% python3 -q
>>> import numpy as np
>>> np.set_printoptions(suppress=True, linewidth=120)
>>> arr = np.load("w.npy")
>>> arr
array([[ 2.,  1.,  3.,  3.],
       [ 1.,  2.,  0.,  3.],
       [ 0.,  0.,  0., -5.],
       [ 0.,  0.,  2.,  5.]])
>>> q, r_ = np.linalg.qr(arr)
>>> np.round(np.trace(q @ q.T), 2)
np.float64(4.0)
>>> r_.round(2)
array([[-2.24, -1.79, -2.68, -4.02],
       [ 0.  ,  1.34, -1.34,  1.34],
       [ 0.  ,  0.  , -2.  , -5.  ],
       [ 0.  ,  0.  ,  0.  ,  5.  ]])
>>> np.round(q.T @ q, 2) + 0
array([[1., 0., 0., 0.],
       [0., 1., 0., 0.],
       [0., 0., 1., 0.],
       [0., 0., 0., 1.]])
>>> np.allclose(r_.T @ r_, arr.T @ arr)
True
>>> round(float(np.linalg.det(arr.T)), 2)
30.0
>>> np.einsum("ii->", arr)
np.float64(9.0)
>>> round(np.linalg.eigvals(arr).sum().real, 2)
np.float64(9.0)
>>> f = np.array([3, -3, -1, -2])
>>> M2 = arr + np.outer(f, np.eye(4)[3])
>>> M2
array([[ 2.,  1.,  3.,  6.],
       [ 1.,  2.,  0.,  0.],
       [ 0.,  0.,  0., -6.],
       [ 0.,  0.,  2.,  3.]])
>>> np.linalg.matrix_rank(M2 - arr)
np.int64(1)
>>> x0 = np.array([-4, -2, 4, -4])
>>> target = arr @ x0
>>> target
array([-10., -20.,  20., -12.])
>>> np.round(np.linalg.solve(arr, target + arr[:, 3]), 2)
array([-4., -2.,  4., -3.])
>>> np.round(np.linalg.solve(arr, target), 2)
array([-4., -2.,  4., -4.])
>>> np.round(np.linalg.solve(arr, arr[:, 0]), 2)
array([ 1.,  0.,  0., -0.])
>>> np.round(np.linalg.solve(arr.T, arr[0]), 2) + 0
array([1., 0., 0., 0.])
>>> A = np.load("test3.npy")
>>> A
array([[1.  , 0.9 , 0.81],
       [0.9 , 1.  , 0.9 ],
       [0.81, 0.9 , 1.  ]])
>>> w, V = np.linalg.eigh(A)
>>> x0 = np.array([0, -2, 2])
>>> np.round(np.linalg.eigvalsh(A[1:, 1:]), 2)
array([0.1, 1.9])
>>> round(float(x0 @ A @ x0), 2)
0.8
>>> np.round(x0 @ A @ x0 / (x0 @ x0), 2), np.round(w[0], 2), np.round(w[-1], 2)
(np.float64(0.1), np.float64(0.07), np.float64(2.74))
